% python3 -q
>>> import numpy as np
>>> import numpy.linalg as la
>>> np.set_printoptions(precision=3, suppress=True, linewidth=160, sign=" ")
>>> feats = np.load("dump.npy")
>>> feats
array([[ 0,  2,  0,  1, -2, -3,  1,  3],
       [-2,  0,  0, -1,  2, -1,  2,  4],
       [ 0,  0,  0,  0, -1, -2, -3,  1],
       [-1,  1,  0,  0, -2, -4, -1, -1],
       [ 2, -2,  1,  2,  0,  1, -2, -4],
       [ 3,  1,  2,  4, -1,  0,  1, -1],
       [-1, -2,  3,  1,  2, -1,  0, -2],
       [-3, -4, -1,  1,  4,  1,  2,  0]])
>>> vec = np.array([0, 0, 2, 1, 1, 0, 3, 3])
>>> target = feats @ vec
>>> target
array([ 11,  19,  -7,  -8, -14,   7,   3,   9])
>>> np.round(la.solve(feats.T, feats[0]), 3) + 0
array([ 1.,  0.,  0.,  0.,  0.,  0.,  0.,  0.])
>>> np.round(la.solve(feats, 4 * target), 3) + 0
array([  0.,   0.,   8.,   4.,   4.,   0.,  12.,  12.])
>>> J = np.load("case15.npy")
>>> J
array([[  1,   3,  21,   0,   4,   4,  16,  10,  14,  18,   4,  10,   4,   7],
       [  0,   3,  18,   0,   2,   2,  14,   7,  12,  16,   3,  10,   3,   6],
       [  0,   5,  15,   0,   6,   8,  13,  10,  11,  16,   0,   4,   8,   5],
       [  0,   3,  12,   0,   2,   2,  10,   3,   8,  12,   0,   4,   3,   2],
       [  0,   5,  12,   0,   2,   4,  11,   6,   9,  14,   0,   7,   6,   5],
       [  3,   5,  24,   0,   6,   8,  19,  16,  17,  22,   7,  13,   8,  11],
       [  0,   5,  15,   0,   2,   4,  13,   8,  11,  16,   2,  10,   6,   7],
       [  2,   5,  21,   0,   8,  10,  17,  15,  15,  20,   2,   7,   9,   8],
       [  0,   1,  18,   0,   8,   6,  13,   7,  11,  14,   0,   0,   3,   0],
       [  2,   7,  18,   0,   8,  12,  16,  16,  14,  20,   1,   7,  12,   9],
       [  2,   7,  18,   1,   4,   8,  16,  14,  14,  20,   5,  13,  10,  11],
       [  0,   5,   9,   0,   2,   4,   9,   4,   7,  12,   0,   4,   6,   3],
       [  0,   5,  12,   0,   2,   4,  11,   6,   9,  14,   0,   7,   6,   5],
       [  0,   1,  15,   0,   6,   4,  11,   4,   9,  12,   0,   0,   2,   0],
       [  0,   3,   9,   0,   2,   2,   8,   1,   6,  10,   0,   1,   3,   0],
       [  2,   7,  18,   0,   8,  12,  16,  16,  14,  20,   1,   7,  12,   9],
       [  0,   3,  18,   0,   2,   2,  14,   7,  12,  16,   3,  10,   3,   6],
       [  0,   3,  15,   0,   4,   4,  12,   6,  10,  14,   0,   4,   4,   3],
       [  0,   1,  21,   0,   8,   6,  15,   9,  13,  16,   0,   1,   3,   2],
       [  2,   1,  27,   0,   8,   6,  19,  13,  17,  20,   4,   7,   3,   6],
       [  2,   3,  24,   0,   6,   6,  18,  13,  16,  20,   5,  10,   5,   8],
       [  4,   7,  24,   1,   8,  12,  20,  20,  18,  24,   7,  13,  12,  13],
       [  2,   1,  27,   0,   8,   6,  19,  13,  17,  20,   4,   7,   3,   6],
       [  1,   3,  21,   0,   8,   8,  16,  12,  14,  18,   0,   4,   6,   5],
       [  0,   3,  12,   0,   2,   2,  10,   3,   8,  12,   0,   4,   3,   2]])
>>> T = np.stack([J, 2 * J, J[::-1]])
>>> T.shape
(3, 25, 14)
>>> la.matrix_rank(T)
array([ 9,  9,  9])
>>> np.einsum("bij,cij->bc", T, T)
array([[  34277,   68554,   29891],
       [  68554,  137108,   59782],
       [  29891,   59782,   34277]])
>>> left, s, VT = la.svd(J)
>>> print(np.argmax(s[:-1] / (s[1:] + 1e-6)) + 1)
9
>>> Y = left[:, :9] @ np.diag(s[:9]) @ VT[:9]
>>> round(np.abs(J - Y).max(), 3)
np.float64(0.0)
>>> print(J.sum(axis=0))
[  23   95  444    2  126  146  356  239  306  416   48  164  143  139]
>>> la.matrix_rank(J)
np.int64(9)
>>> round(float(la.norm(J)), 3)
185.14
>>> J.sum(axis=1)
array([ 116,   96,  101,   61,   81,  159,   99,  139,   81,  142,  143,   65,   81,   64,   45,  142,   96,   79,   95,  133,  136,  183,  133,  116,   61])
>>> vec = np.array([-2, -3, 6, 4, 8, 2, 9, -5, -8, 3, 2, -9, -2, 2])
>>> h1 = np.maximum(J @ vec, 0)
>>> np.maximum(J @ vec, 0) - np.maximum(-J @ vec, 0)
array([ 115,   84,  124,   92,   55,  111,   52,  148,  211,  116,   52,   62,   55,  182,   99,  116,   84,  123,  222,  212,  146,  114,  212,  183,   92])
>>> print(J.T @ h1)
[  3091   9914  58506    166  18160  18888  45492  30804  39368  51980   5857  17834  16296  15888]
>>> print(np.tanh(J @ vec))
[ 1.  1.  1.  1.  1.  1.  1.  1.  1.  1.  1.  1.  1.  1.  1.  1.  1.  1.  1.  1.  1.  1.  1.  1.  1.]
>>> Y = np.array([[1, 1, 3, 3, 0, 3, 3, 0, 3, 0, 2],
...     [2, 1, 3, 3, 1, 1, 1, 3, 1, 1, 1],
...     [3, 1, 2, 3, 1, 0, 2, 1, 3, 0, 2],
...     [1, 1, 3, 3, 1, 1, 3, 0, 0, 1, 0],
...     [2, 2, 0, 2, 3, 0, 3, 0, 3, 1, 0],
...     [1, 1, 3, 3, 3, 0, 1, 0, 3, 0, 0],
...     [0, 0, 1, 3, 2, 2, 3, 2, 1, 2, 0],
...     [1, 3, 2, 3, 1, 1, 0, 0, 3, 3, 2],
...     [0, 1, 1, 1, 2, 1, 0, 0, 1, 1, 2],
...     [1, 1, 1, 3, 2, 0, 3, 1, 1, 3, 0],
...     [3, 2, 3, 1, 2, 0, 0, 1, 3, 2, 0]])
>>> E = Y.T @ Y
>>> E
array([[ 31,  22,  33,  37,  24,   7,  24,  13,  36,  17,  12],
       [ 22,  24,  28,  34,  23,   9,  19,   7,  33,  21,  13],
       [ 33,  28,  56,  58,  31,  20,  34,  17,  45,  24,  19],
       [ 37,  34,  58,  78,  43,  25,  54,  22,  55,  35,  23],
       [ 24,  23,  31,  43,  38,   9,  30,  12,  37,  24,   9],
       [  7,   9,  20,  25,   9,  17,  19,   7,  16,  10,  11],
       [ 24,  19,  34,  54,  30,  19,  51,  14,  34,  22,  11],
       [ 13,   7,  17,  22,  12,   7,  14,  16,  12,  12,   5],
       [ 36,  33,  45,  55,  37,  16,  34,  12,  58,  25,  21],
       [ 17,  21,  24,  35,  24,  10,  22,  12,  25,  30,   9],
       [ 12,  13,  19,  23,   9,  11,  11,   5,  21,   9,  17]])
>>> E.shape
(11, 11)
>>> np.abs(E).max()
np.int64(78)
>>> E - E[0]
array([[  0,   0,   0,   0,   0,   0,   0,   0,   0,   0,   0],
       [ -9,   2,  -5,  -3,  -1,   2,  -5,  -6,  -3,   4,   1],
       [  2,   6,  23,  21,   7,  13,  10,   4,   9,   7,   7],
       [  6,  12,  25,  41,  19,  18,  30,   9,  19,  18,  11],
       [ -7,   1,  -2,   6,  14,   2,   6,  -1,   1,   7,  -3],
       [-24, -13, -13, -12, -15,  10,  -5,  -6, -20,  -7,  -1],
       [ -7,  -3,   1,  17,   6,  12,  27,   1,  -2,   5,  -1],
       [-18, -15, -16, -15, -12,   0, -10,   3, -24,  -5,  -7],
       [  5,  11,  12,  18,  13,   9,  10,  -1,  22,   8,   9],
       [-14,  -1,  -9,  -2,   0,   3,  -2,  -1, -11,  13,  -3],
       [-19,  -9, -14, -14, -15,   4, -13,  -8, -15,  -8,   5]])
>>> rng = np.random.default_rng(738603)
>>> mat = np.triu(rng.random((6, 6)) < 0.4, 1).astype(int)
>>> mat = mat + mat.T
>>> mat
array([[ 0,  0,  0,  0,  0,  1],
       [ 0,  0,  1,  1,  0,  0],
       [ 0,  1,  0,  0,  1,  1],
       [ 0,  1,  0,  0,  0,  0],
       [ 0,  0,  1,  0,  0,  0],
       [ 1,  0,  1,  0,  0,  0]])
>>> Y = mat / np.sqrt((mat ** 2).mean(axis=1, keepdims=True))
>>> la.norm(Y, axis=1)
array([ 2.449,  2.449,  2.449,  2.449,  2.449,  2.449])
>>> la.matrix_rank(Y) == la.matrix_rank(mat)
np.True_
>>> vec = np.array([2, 4, 1, 4, 1, 3])
>>> (mat @ vec).argmax()
np.int64(2)
>>> mat @ np.ones(6)
array([ 1.,  2.,  3.,  1.,  1.,  2.])
>>> la.norm(mat @ vec) <= la.norm(mat, 2) * la.norm(vec) + 1e-9
np.True_
>>> w, V = la.eigh(mat)
>>> vec = np.array([0, 3, 1, 1, 0, 0])
>>> np.round(la.eigvalsh(mat[1:, 1:]), 3) + 0
array([-1.848, -0.765,  0.   ,  0.765,  1.848])
>>> np.round(V * np.maximum(w, 0) @ V.T, 3) + 0
array([[ 0.454,  0.   ,  0.204, -0.046,  0.   ,  0.5  ],
       [ 0.   ,  0.658,  0.5  ,  0.5  ,  0.204,  0.158],
       [ 0.204,  0.5  ,  0.816,  0.204,  0.5  ,  0.5  ],
       [-0.046,  0.5  ,  0.204,  0.454,  0.   ,  0.   ],
       [ 0.   ,  0.204,  0.5  ,  0.   ,  0.408,  0.204],
       [ 0.5  ,  0.158,  0.5  ,  0.   ,  0.204,  0.658]])
>>> (np.sign(V[:, -1].round(6)) == np.sign(V[0, -1].round(6))).astype(int)
array([ 1,  1,  1,  1,  1,  1])
>>> arr = np.loadtxt("m.csv", delimiter=",")
>>> print(arr)
[[  5.   2.   3.   1.  -1.]
 [  5.   2.   3.   1.  -1.]
 [  1.  -2.  -1.  -3.  -5.]
 [  5.   2.   3.   1.  -1.]
 [ -3.  -6.  -5.  -7.  -9.]
 [ -3.  -6.  -5.  -7.  -9.]
 [  0.  -3.  -2.  -4.  -6.]
 [  0.  -3.  -2.  -4.  -6.]
 [  6.   3.   4.   2.   0.]
 [  7.   4.   5.   3.   1.]
 [  7.   4.   5.   3.   1.]
 [  1.  -2.  -1.  -3.  -5.]
 [ -5.  -8.  -7.  -9. -11.]
 [ -4.  -7.  -6.  -8. -10.]]
>>> idx = arr[:, 4] > np.median(arr[:, 4])
>>> f = arr[idx].mean(axis=0) - arr[~idx].mean(axis=0)
>>> idx.astype(int)
array([ 1,  1,  0,  1,  0,  0,  0,  0,  1,  1,  1,  0,  0,  0])
>>> (((arr - arr.mean(axis=0)) @ f > 0) == idx).mean()
np.float64(1.0)
>>> ((arr - arr.mean(axis=0)) @ f > 0).astype(int)
array([ 1,  1,  0,  1,  0,  0,  0,  0,  1,  1,  1,  0,  0,  0])
>>> np.argsort(-np.abs(f).round(6), kind="stable")
array([ 0,  1,  2,  3,  4])
>>> Y = arr[0, 0] * arr[1:] - np.outer(arr[1:, 0], arr[0])
>>> Y
array([[  0.,   0.,   0.,   0.,   0.],
       [  0., -12.,  -8., -16., -24.],
       [  0.,   0.,   0.,   0.,   0.],
       [  0., -24., -16., -32., -48.],
       [  0., -24., -16., -32., -48.],
       [  0., -15., -10., -20., -30.],
       [  0., -15., -10., -20., -30.],
       [  0.,   3.,   2.,   4.,   6.],
       [  0.,   6.,   4.,   8.,  12.],
       [  0.,   6.,   4.,   8.,  12.],
       [  0., -12.,  -8., -16., -24.],
       [  0., -30., -20., -40., -60.],
       [  0., -27., -18., -36., -54.]])
>>> la.matrix_rank(Y), la.matrix_rank(arr)
(np.int64(1), np.int64(2))
>>> t = np.radians(120)
>>> r_ = np.eye(5)
>>> r_[3, 3] = r_[0, 0] = np.cos(t)
>>> r_[3, 0], r_[0, 3] = -np.sin(t), np.sin(t)
>>> r_
array([[-0.5  ,  0.   ,  0.   ,  0.866,  0.   ],
       [ 0.   ,  1.   ,  0.   ,  0.   ,  0.   ],
       [ 0.   ,  0.   ,  1.   ,  0.   ,  0.   ],
       [-0.866,  0.   ,  0.   , -0.5  ,  0.   ],
       [ 0.   ,  0.   ,  0.   ,  0.   ,  1.   ]])
>>> Y = arr @ r_.T
>>> np.allclose(la.norm(arr, axis=1), la.norm(Y, axis=1))
True
>>> round(la.det(r_), 3), round(float(np.trace(r_)), 3)
(np.float64(1.0), 2.0)
>>> C2 = np.cov(arr, rowvar=False)
>>> np.corrcoef(arr.T)
array([[ 1.,  1.,  1.,  1.,  1.],
       [ 1.,  1.,  1.,  1.,  1.],
       [ 1.,  1.,  1.,  1.,  1.],
       [ 1.,  1.,  1.,  1.,  1.],
       [ 1.,  1.,  1.,  1.,  1.]])
>>> np.median(arr, axis=0)
array([ 1., -2., -1., -3., -5.])
>>> np.corrcoef(arr[:, 2], arr[:, 1])[0, 1]
np.float64(1.0)
>>> Ac = arr - arr.mean(axis=0)
>>> V = la.svd(Ac)[2][:2]
>>> Y = Ac - Ac @ V.T @ V
>>> print(round(la.norm(Y) / la.norm(Ac), 3))
0.0
>>> np.round(np.cov(Ac @ V.T, rowvar=False), 3) + 0
array([[ 90.549,   0.   ],
       [  0.   ,   0.   ]])
>>> np.diag(V.T @ V)
array([ 0.999,  0.258,  0.242,  0.246,  0.254])
>>> m1 = np.load("x.npy")
>>> m1
array([[ 2.,  1.,  0.,  0.,  0.,  0.,  0.,  0.,  0.,  0.,  0.,  0.,  0.],
       [ 0.,  2.,  1.,  0.,  0.,  0.,  0.,  0.,  0.,  0.,  0.,  0.,  0.],
       [ 0.,  0.,  2.,  1.,  0.,  0.,  0.,  0.,  0.,  0.,  0.,  0.,  0.],
       [ 0.,  0.,  0.,  2.,  1.,  0.,  0.,  0.,  0.,  0.,  0.,  0.,  0.],
       [ 0.,  0.,  0.,  0.,  2.,  1.,  0.,  0.,  0.,  0.,  0.,  0.,  0.],
       [ 0.,  0.,  0.,  0.,  0.,  2.,  1.,  0.,  0.,  0.,  0.,  0.,  0.],
       [ 0.,  0.,  0.,  0.,  0.,  0.,  2.,  1.,  0.,  0.,  0.,  0.,  0.],
       [ 0.,  0.,  0.,  0.,  0.,  0.,  0.,  2.,  1.,  0.,  0.,  0.,  0.],
       [ 0.,  0.,  0.,  0.,  0.,  0.,  0.,  0.,  2.,  1.,  0.,  0.,  0.],
       [ 0.,  0.,  0.,  0.,  0.,  0.,  0.,  0.,  0.,  2.,  1.,  0.,  0.],
       [ 0.,  0.,  0.,  0.,  0.,  0.,  0.,  0.,  0.,  0.,  2.,  1.,  0.],
       [ 0.,  0.,  0.,  0.,  0.,  0.,  0.,  0.,  0.,  0.,  0.,  2.,  1.],
       [ 0.,  0.,  0.,  0.,  0.,  0.,  0.,  0.,  0.,  0.,  0.,  0.,  2.]])
>>> t = np.radians(60)
>>> r_ = np.eye(13)
>>> r_[10, 10] = r_[2, 2] = np.cos(t)
>>> r_[10, 2], r_[2, 10] = -np.sin(t), np.sin(t)
>>> Y = m1 @ r_.T
>>> np.allclose(la.norm(m1, axis=1), la.norm(Y, axis=1))
True
